$ ipython --no-banner

In [1]: import numpy as np

In [2]: from numpy import linalg as LA

In [3]: np.set_printoptions(precision=2, suppress=True, linewidth=140)

In [4]: F = np.array([[0.1, 0.3, -0.2], [1.28, -1.74, 1.15], [1.4, -1.7, 1.1]])

In [5]: P = np.triu(np.array([[1, 1, 3], [3, 3, 2], [3, 2, 1]]), 1) + np.eye(3)

In [6]: A2 = P @ F @ LA.inv(P)

In [7]: print(np.round(np.trace(A2), 2), round(np.trace(F), 2))
-0.54 -0.54

In [8]: print(A2)
[[  5.58 -12.12  11.75]
 [  4.08  -9.22   9.55]
 [  1.4   -3.1    3.1 ]]

In [9]: A2 = np.array([[8, 7], [1, 5]])

In [10]: W2 = np.kron(A2, F)

In [11]: print(W2.shape)
(6, 6)

In [12]: J = np.load("arr.npy")

In [13]: print(J)
[[ 1  0  0]
 [ 0  1  0]
 [ 2 -3  1]]

In [14]: # triangular: eigenvalues sit on the diagonal

In [15]: x0 = np.array([-2, 0, -1])

In [16]: target = J @ x0

In [17]: print(target)
[-2  0 -5]

In [18]: print(LA.solve(J.T, J[0]))
[1. 0. 0.]

In [19]: print(LA.solve(J, -3 * target))
[6. 0. 3.]

In [20]: print(LA.matrix_rank(J - J[0, 0] * np.eye(3)))
1

In [21]: print(LA.matrix_power(J - np.diag(np.diag(J)), 3))
[[0 0 0]
 [0 0 0]
 [0 0 0]]

In [22]: print(np.sort(LA.eigvals(J)))
[1. 1. 1.]

In [23]: W0 = np.load("test14.npy")

In [24]: print(W0)
[[  6.46   0.45 -18.92]
 [ -8.53   2.2  -17.96]
 [-18.33  -7.65   2.32]
 [ -6.56 -18.42  -4.23]
 [ 15.47  -9.52  -8.36]
 [  7.39  18.58  -0.51]
 [ 14.13  14.15   0.32]
 [-14.9    9.83   9.03]
 [-14.97 -12.01   5.62]
 [ -1.85 -13.33 -14.79]
 [ 14.05   2.08  14.08]
 [-12.01   6.82 -14.47]
 [-14.93  10.68  -7.93]
 [-15.61  -8.3    9.35]
 [  7.71 -10.91 -14.88]
 [-17.58   7.57  -5.79]
 [  5.84  18.87  -3.12]
 [ 18.66  -5.96  -4.04]
 [ 14.83  12.74  -4.23]
 [ -4.51 -11.87  15.46]
 [-19.2   -3.64  -4.26]
 [-14.45 -12.6    5.71]
 [-10.83  -9.82  13.65]
 [  1.62  18.39   7.7 ]
 [ -5.82  17.58  -7.56]]

In [25]: W2 = W0[[16, 12]].astype(float)

In [26]: for _ in range(4):
    ...:     z = LA.norm(W0[:, None] - W2, axis=-1).argmin(axis=1)
    ...:     W2 = np.array([W0[z == j].mean(axis=0) for j in range(2)])
    ...: 

In [27]: print(z)
[0 1 1 1 0 0 0 1 1 1 0 1 1 1 0 1 0 0 0 1 1 1 1 0 0]

In [28]: print(W2[1] - W2[0])
[-21.57 -11.27   3.  ]

In [29]: print(np.bincount(z))
[11 14]

In [30]: data = np.load("a.npy")

In [31]: print(data)
[[0 0 0]
 [0 2 0]
 [0 0 0]]

In [32]: # looks like rank 1

In [33]: print(LA.matrix_rank(data, rtol=0.1))
1

In [34]: print(LA.cond(data) > 100)
True

In [35]: print(np.argsort(-LA.norm(data, axis=0).round(6), kind="stable")[:3])
[1 0 2]

In [36]: print(round(LA.norm(data, 2) / LA.norm(data), 2))
1.0

In [37]: print((LA.matrix_power((data != 0) + (data.T != 0) + np.eye(3), 3) > 0).astype(int))
[[1 0 0]
 [0 1 0]
 [0 0 1]]

In [38]: print((data != 0).astype(int))
[[0 0 0]
 [0 1 0]
 [0 0 0]]

In [39]: print(np.flatnonzero(LA.matrix_power((data != 0) + (data.T != 0) + np.eye(3), 3)[2]))
[2]

In [40]: print(LA.matrix_rank(data - data[0, 0] * np.eye(3)))
1

In [41]: print(LA.matrix_power(data - np.diag(np.diag(data)), 3))
[[0 0 0]
 [0 0 0]
 [0 0 0]]

In [42]: Uu, sv, vt = LA.svd(data)

In [43]: print(np.argmax(sv[:-1] / (sv[1:] + 1e-6)) + 1)
1

In [44]: A2 = Uu[:, :1] @ np.diag(sv[:1]) @ vt[:1]

In [45]: print(np.round(LA.norm(data - A2, 2), 2), sv[1])
0.0 0.0

In [46]: print(round(LA.norm(data - A2) / LA.norm(data), 2))
0.0

In [47]: print(LA.matrix_rank(data, rtol=0.05))
1

In [48]: E = np.load("w.npy")

In [49]: print(E)
[[  8.   1.   0.  -4.]
 [-10.   1.  -6.  14.]
 [  2.   1.  -6.   8.]
 [  2.   1.  -6.   8.]]

In [50]: P = np.triu(np.array([[0, 0, 0, 0], [2, 0, -2, 1], [0, 0, 0, 0], [-1, 1, 2, 1]]), 1) + np.eye(4)

In [51]: A2 = P @ E @ LA.inv(P)

In [52]: print(LA.matrix_rank(A2))
3

In [53]: print(np.round(np.poly(A2), 2) + 0)
[  1. -11.  36. -36.   0.]

In [54]: feats = np.load("run13.npy")

In [55]: print(feats)
[[ 2.  0.  0.  0.]
 [ 0. -3. -8.  7.]
 [ 0.  8.  7.  1.]
 [ 0.  6. -1. -3.]]

In [56]: rng = np.random.default_rng(6833)

In [57]: A2 = E + rng.integers(-2, 3, (4, 3)) @ rng.integers(-2, 3, (3, 4))

In [58]: print(A2)
[[  7.  -2.   2.  -2.]
 [-11.   3.  -6.  14.]
 [ -6.   7.   0.   4.]
 [  2.  -3.  -4.   8.]]

In [59]: print(np.abs(A2 - E).sum(axis=1))
[ 8.  3. 24.  6.]

In [60]: print(A2 - E)
[[-1. -3.  2.  2.]
 [-1.  2.  0.  0.]
 [-8.  6.  6. -4.]
 [ 0. -4.  2.  0.]]

In [61]: print(LA.matrix_rank(A2 - E, tol=1e-8))
3

In [62]: Uu, sv, vt = LA.svd(feats, full_matrices=False)

In [63]: print(np.round(vt @ vt.T, 2) + 0)
[[1. 0. 0. 0.]
 [0. 1. 0. 0.]
 [0. 0. 1. 0.]
 [0. 0. 0. 1.]]

In [64]: print(sv / sv[0])
[1.   0.48 0.37 0.14]

In [65]: print(np.allclose(Uu * sv @ vt, feats))
True

In [66]: print(np.cumsum(sv ** 2) / np.sum(sv ** 2))
[0.72 0.88 0.99 1.  ]

In [67]: print((sv > 1e-8).sum())
4

In [68]: print(LA.svd(data, compute_uv=False))
[2. 0. 0.]

In [69]: print(LA.pinv(data))
[[0.  0.  0. ]
 [0.  0.5 0. ]
 [0.  0.  0. ]]

In [70]: print(data.T @ data)
[[0 0 0]
 [0 4 0]
 [0 0 0]]
